$ python -q
>>> import numpy as np
>>> np.set_printoptions(precision=2, suppress=True, linewidth=120)
>>> tidy = lambda a: np.round(a, 2) + 0
>>> A = np.load("test3.npy")
>>> A
array([[ 0.3, -1.4, -0.4, -0.4, -1.4, -0.1,  0.7,  1.3, -0.8, -0.7,  0.1],
       [ 1.7, -1.4,  0.4, -0.9,  1.4,  1.1,  0.3,  1.7,  0.4, -1.6, -1.7],
       [ 2.1, -0.4,  0.6,  1.1,  0.7, -1. ,  1.2,  0.6,  1.6, -0.4,  0.9],
       [ 1.1,  3.1,  0.7, -2. ,  0.8,  1. ,  1.3, -1.5,  0.1, -0.5, -1.2],
       [-1.1,  1.6,  1.6, -0.9,  1.1,  0.4, -1.2,  0.4,  0.7, -0.1, -2.1]])
>>> out = np.array([[0, -1, 0],
...     [-1, -2, -2],
...     [-1, 1, -2],
...     [0, 1, 2],
...     [-2, -1, 1],
...     [0, 1, 2],
...     [-2, 2, 0],
...     [1, -1, -2],
...     [-1, -1, -2],
...     [2, -1, 2],
...     [2, 2, 2]])
>>> tidy(out.T @ A.T)
array([[  4.1,  -7.7,  -4. , -13. ,  -7.7],
       [  4.8,  -3. ,   1.1,  -6.3,  -9.7],
       [ -1. ,  -7. ,  -2.9,  -9.4, -12.9]])
>>> np.vstack([A, out.T]).shape
(8, 11)
>>> out = A / np.sqrt((A ** 2).mean(axis=1, keepdims=True))
>>> np.linalg.matrix_rank(out) == np.linalg.matrix_rank(A)
np.True_
>>> out = A / np.linalg.norm(A, axis=1, keepdims=True)
>>> cov = out @ out.T
>>> (cov - 2 * np.eye(5)).round(6).argmax(axis=1)
array([1, 0, 1, 4, 3])
>>> tidy(np.degrees(np.arccos(np.clip(cov[4, 1], -1, 1))))
np.float64(77.02)
>>> tidy(np.linalg.norm(out, axis=1))
array([1., 1., 1., 1., 1.])
>>> np.argwhere(np.triu(np.abs(cov) > 0.95, 1))
array([], shape=(0, 2), dtype=int64)
>>> vec = np.array([1, -2, 0, 2, 1, -2, 1, 1, -1, -1, 1])
>>> np.linalg.norm(A @ vec) <= np.linalg.norm(A, 2) * np.linalg.norm(vec) + 1e-9
np.True_
>>> tidy(A @ (2 * vec))
array([  9.4,   6.8,  18.6, -22.6, -18.6])
>>> A @ np.eye(11)[0]
array([ 0.3,  1.7,  2.1,  1.1, -1.1])
>>> ang = np.radians(45)
>>> r_ = np.eye(11)
>>> r_[0, 0] = r_[7, 7] = np.cos(ang)
>>> r_[0, 7], r_[7, 0] = -np.sin(ang), np.sin(ang)
>>> tidy(r_)
array([[ 0.71,  0.  ,  0.  ,  0.  ,  0.  ,  0.  ,  0.  , -0.71,  0.  ,  0.  ,  0.  ],
       [ 0.  ,  1.  ,  0.  ,  0.  ,  0.  ,  0.  ,  0.  ,  0.  ,  0.  ,  0.  ,  0.  ],
       [ 0.  ,  0.  ,  1.  ,  0.  ,  0.  ,  0.  ,  0.  ,  0.  ,  0.  ,  0.  ,  0.  ],
       [ 0.  ,  0.  ,  0.  ,  1.  ,  0.  ,  0.  ,  0.  ,  0.  ,  0.  ,  0.  ,  0.  ],
       [ 0.  ,  0.  ,  0.  ,  0.  ,  1.  ,  0.  ,  0.  ,  0.  ,  0.  ,  0.  ,  0.  ],
       [ 0.  ,  0.  ,  0.  ,  0.  ,  0.  ,  1.  ,  0.  ,  0.  ,  0.  ,  0.  ,  0.  ],
       [ 0.  ,  0.  ,  0.  ,  0.  ,  0.  ,  0.  ,  1.  ,  0.  ,  0.  ,  0.  ,  0.  ],
       [ 0.71,  0.  ,  0.  ,  0.  ,  0.  ,  0.  ,  0.  ,  0.71,  0.  ,  0.  ,  0.  ],
       [ 0.  ,  0.  ,  0.  ,  0.  ,  0.  ,  0.  ,  0.  ,  0.  ,  1.  ,  0.  ,  0.  ],
       [ 0.  ,  0.  ,  0.  ,  0.  ,  0.  ,  0.  ,  0.  ,  0.  ,  0.  ,  1.  ,  0.  ],
       [ 0.  ,  0.  ,  0.  ,  0.  ,  0.  ,  0.  ,  0.  ,  0.  ,  0.  ,  0.  ,  1.  ]])
>>> out = A @ r_.T
>>> tidy(np.linalg.det(r_)), tidy(np.trace(r_))
(np.float64(1.0), np.float64(10.41))
>>> m1 = np.loadtxt("block8.csv", delimiter=",")
>>> m1
array([[ 0.  ,  0.02,  0.8 ],
       [-0.1 ,  0.22,  1.3 ],
       [-0.1 ,  0.2 , -1.  ],
       [-0.5 ,  0.99,  2.  ],
       [-0.9 ,  1.8 ,  0.1 ],
       [ 0.6 , -1.21,  0.2 ],
       [ 0.1 , -0.19,  0.4 ],
       [ 0.9 , -1.81, -0.5 ],
       [ 0.2 , -0.39, -0.3 ],
       [ 0.  ,  0.  , -1.  ],
       [-0.8 ,  1.6 ,  0.2 ],
       [-1.4 ,  2.8 ,  1.8 ],
       [-1.2 ,  2.45, -0.3 ],
       [-0.2 ,  0.4 , -1.1 ],
       [-0.4 ,  0.79, -1.3 ],
       [-0.4 ,  0.78, -1.3 ],
       [ 1.7 , -3.4 , -1.2 ],
       [ 0.5 , -1.01,  0.3 ],
       [ 0.9 , -1.8 ,  0.7 ],
       [ 1.2 , -2.43,  1.8 ],
       [ 2.  , -3.98,  1.7 ],
       [-0.9 ,  1.81,  0.  ],
       [-1.  ,  2.04,  0.2 ],
       [-1.1 ,  2.2 ,  0.5 ],
       [-0.2 ,  0.38, -0.2 ],
       [ 0.4 , -0.81,  0.1 ],
       [ 1.7 , -3.35, -0.9 ],
       [ 0.2 , -0.4 ,  0.9 ],
       [ 1.1 , -2.2 ,  0.8 ]])
>>> t3 = np.stack([m1, 5 * m1, m1[::-1]])
>>> print(np.linalg.matrix_rank(t3))
[3 3 3]
>>> np.linalg.matrix_rank(t3.reshape(3, -1))
np.int64(2)
>>> print(t3.shape)
(3, 29, 3)
>>> E = np.load("x.npy")
>>> E
array([[ 1.1,  3. ,  2. ,  3. , -1. , -1. ,  0. ,  0. , -3. , -1. ],
       [ 3. ,  3.1, -3. , -2. ,  3. ,  0. ,  1. , -1. ,  3. ,  3. ],
       [ 3. , -3. ,  2.1, -3. , -1. ,  3. ,  2. , -1. ,  1. ,  2. ],
       [ 0. , -3. ,  2. , -2.9,  2. , -1. ,  2. , -3. , -1. ,  1. ],
       [-1. , -1. , -1. ,  2. , -1.9,  1. ,  2. , -3. ,  3. ,  2. ],
       [-3. , -1. , -3. , -3. ,  0. , -0.9,  1. ,  2. , -2. ,  1. ],
       [ 0. , -1. ,  1. ,  3. , -3. ,  3. , -2.9,  2. , -1. ,  0. ],
       [-3. ,  3. ,  0. ,  1. , -3. , -3. , -3. ,  2.1, -1. ,  0. ],
       [ 3. ,  3. ,  2. ,  1. ,  0. ,  2. ,  1. , -3. ,  1.1, -2. ],
       [ 1. ,  3. ,  2. ,  3. , -1. , -1. ,  0. ,  0. , -3. , -0.9]])
>>> np.allclose(E @ E.T, E.T @ E)
False
>>> tidy(np.abs(np.linalg.eigvals(E)).max())
np.float64(6.83)
>>> np.allclose(E, E.T)
False
>>> print(tidy(np.sort(np.abs(np.linalg.eigvals(E)))))
[0.1  1.78 3.81 4.1  4.91 4.91 5.36 5.36 6.83 6.83]
>>> (E - E.T) / 2
array([[ 0. ,  0. , -0.5,  1.5,  0. ,  1. ,  0. ,  1.5, -3. , -1. ],
       [ 0. ,  0. ,  0. ,  0.5,  2. ,  0.5,  1. , -2. ,  0. ,  0. ],
       [ 0.5,  0. ,  0. , -2.5,  0. ,  3. ,  0.5, -0.5, -0.5,  0. ],
       [-1.5, -0.5,  2.5,  0. ,  0. ,  1. , -0.5, -2. , -1. , -1. ],
       [ 0. , -2. ,  0. ,  0. ,  0. ,  0.5,  2.5,  0. ,  1.5,  1.5],
       [-1. , -0.5, -3. , -1. , -0.5,  0. , -1. ,  2.5, -2. ,  1. ],
       [ 0. , -1. , -0.5,  0.5, -2.5,  1. ,  0. ,  2.5, -1. ,  0. ],
       [-1.5,  2. ,  0.5,  2. ,  0. , -2.5, -2.5,  0. ,  1. ,  0. ],
       [ 3. ,  0. ,  0.5,  1. , -1.5,  2. ,  1. , -1. ,  0. ,  0.5],
       [ 1. ,  0. ,  0. ,  1. , -1.5, -1. ,  0. ,  0. , -0.5,  0. ]])
>>> cov = np.cov(m1, rowvar=False)
>>> tidy(np.linalg.eigvalsh(cov)[::-1])
array([4.16, 0.96, 0.  ])
>>> np.argsort(-m1.std(axis=0).round(6), kind="stable")
array([1, 2, 0])
>>> print(tidy(cov))
[[ 0.83 -1.66  0.01]
 [-1.66  3.33 -0.02]
 [ 0.01 -0.02  0.96]]
>>> tidy(m1.std(axis=0))
array([0.9 , 1.79, 0.96])
>>> tidy(np.polyfit(m1[:, 2], m1[:, 1], 1))
array([-0.02, -0.15])
>>> np.argwhere(np.triu(np.abs(np.corrcoef(m1.T)) > 0.8, 1))
array([[0, 1]])
>>> cov.shape
(3, 3)
